>>> import numpy as np
>>> np.set_printoptions(precision=3, suppress=True, linewidth=100)
>>> tidy = lambda a: np.round(a, 3) + 0
>>> M = np.load("a.npy")
>>> M
array([[  3,   2, -18,  -6],
       [  0,  -4,  12,   0],
       [  0,   9, -27,   0]])
>>> # column 2 is much longer than the rest
>>> np.unique(M.round(6), axis=0).shape
(3, 4)
>>> tidy(M @ np.linalg.pinv(M) @ M)
array([[  3.,   2., -18.,  -6.],
       [  0.,  -4.,  12.,   0.],
       [  0.,   9., -27.,   0.]])
>>> np.allclose(M[:-1].T @ np.linalg.lstsq(M[:-1].T, M[-1])[0], M[-1])
True
>>> tidy(np.trace(np.linalg.pinv(M) @ M))
np.float64(2.0)
>>> W = np.array([[0, 3, 0, 3, 1, 2],
...     [-2, -3, -3, -1, -3, 2],
...     [0, 1, 2, -3, 3, -3],
...     [-2, 2, 2, 3, 3, 0]])
>>> c = np.array([1, 0, 2, 0, 1, 2])
>>> hid = np.maximum(M @ W + c, 0)
>>> tidy((hid > 0).mean(axis=0))
array([0.667, 0.333, 0.333, 0.667, 0.333, 0.667])
>>> C = np.array([[1, 2], [0, 0], [3, 1], [3, 2], [0, 1], [3, 1]])
>>> W @ C
array([[ 15,   9],
       [ -8, -10],
       [-12,  -4],
       [ 13,   7]])
>>> rank = np.linalg.matrix_rank(M)
>>> rank
np.int64(2)
>>> N = np.linalg.svd(M)[2][rank:].T
>>> tidy(N @ N.T)
array([[ 0.848,  0.182,  0.061,  0.303],
       [ 0.182,  0.682,  0.227, -0.364],
       [ 0.061,  0.227,  0.076, -0.121],
       [ 0.303, -0.364, -0.121,  0.394]])
>>> np.allclose(M @ N, 0)
True
>>> E = np.loadtxt("sample12.csv", delimiter=",")
>>> E
array([[  1.904,  -1.483,  15.951],
       [  2.27 ,   1.061,   7.126],
       [ -1.287,  -0.528,   2.448],
       [ -2.655,  -0.243, -23.479],
       [ -6.63 ,   0.303,  37.322],
       [ -6.315,   0.244,  -3.18 ],
       [ -3.045,  -0.431,  20.696],
       [  0.584,   0.06 , -11.014],
       [ -4.985,   0.103, -16.339],
       [  3.565,   0.992,  18.425],
       [  0.47 ,   1.59 ,  19.076],
       [  0.772,   0.72 ,  29.746],
       [  4.783,   0.006,  -6.633],
       [  5.532,   1.003,  -1.207],
       [ -2.018,  -0.073,  22.69 ],
       [  1.388,   0.673,  19.587],
       [  1.066,  -0.348,  -2.114],
       [  0.132,   0.857,   9.272],
       [ -1.441,  -1.624,  40.992],
       [ -0.299,  -0.376, -40.869],
       [ -0.804,   0.029,  25.068],
       [ -5.964,   0.43 ,  10.083],
       [ -2.253,   0.398,  -4.207],
       [  6.59 ,   0.389,  -2.985],
       [  2.846,   0.639, -23.85 ],
       [ -4.595,   0.317, -28.285]])
>>> C = E[[0, 19]].astype(float)
>>> for _ in range(4):
...     labels = np.linalg.norm(E[:, None] - C, axis=-1).argmin(axis=1)
...     C = np.array([E[labels == j].mean(axis=0) for j in range(2)])
... 
>>> labels
array([0, 0, 0, 1, 0, 0, 0, 1, 1, 0, 0, 0, 1, 0, 0, 0, 0, 0, 0, 1, 0, 0, 1, 0, 1, 1])
>>> np.abs(C[1] - C[0]).argmax()
np.int64(2)
>>> tidy(C)
array([[ -0.212,   0.211,  14.944],
       [ -0.822,   0.113, -19.334]])
>>> Xc = (E - E.mean(axis=0)) / E.std(axis=0)
>>> tidy(Xc.std(axis=0))
array([1., 1., 1.])
>>> c = np.linalg.lstsq(np.delete(Xc, 0, axis=1), Xc[:, 0])[0]
>>> tidy(1 - np.var(Xc[:, 0] - np.delete(Xc, 0, axis=1) @ c))
np.float64(0.043)
>>> np.abs(c).argmax()
np.int64(0)
>>> tidy(E.mean(axis=0))
array([-0.4  ,  0.181,  4.397])
>>> tidy(E.sum(axis=0))
array([-10.389,   4.708, 114.32 ])
>>> np.abs(E).max()
np.float64(40.992)
>>> np.linalg.matrix_rank(E)
np.int64(3)
>>> out = np.array([[1, 2], [-3, -1]])
>>> C = np.array([[-1, 0, 3], [-2, 0, 1], [0, -2, 3]])
>>> X = np.kron(out, C)
>>> X
array([[-1,  0,  3, -2,  0,  6],
       [-2,  0,  1, -4,  0,  2],
       [ 0, -2,  3,  0, -4,  6],
       [ 3,  0, -9,  1,  0, -3],
       [ 6,  0, -3,  2,  0, -1],
       [ 0,  6, -9,  0,  2, -3]])
>>> vec = np.array([-9, 2, -6, -5, -9, -6])
>>> a = np.maximum(X @ vec, 0)
>>> X * (a > 1e-9)[:, None]
array([[ 0,  0,  0,  0,  0,  0],
       [-2,  0,  1, -4,  0,  2],
       [ 0,  0,  0,  0,  0,  0],
       [ 3,  0, -9,  1,  0, -3],
       [ 0,  0,  0,  0,  0,  0],
       [ 0,  6, -9,  0,  2, -3]])
>>> X.T @ a
array([  80,  396, -934,  -40,  132, -278])
>>> np.maximum(X @ (3 * vec), 0)
array([  0,  60,   0, 120,   0, 198])
>>> np.tanh(X @ vec)
array([-1.,  1., -1.,  1., -1.,  1.])
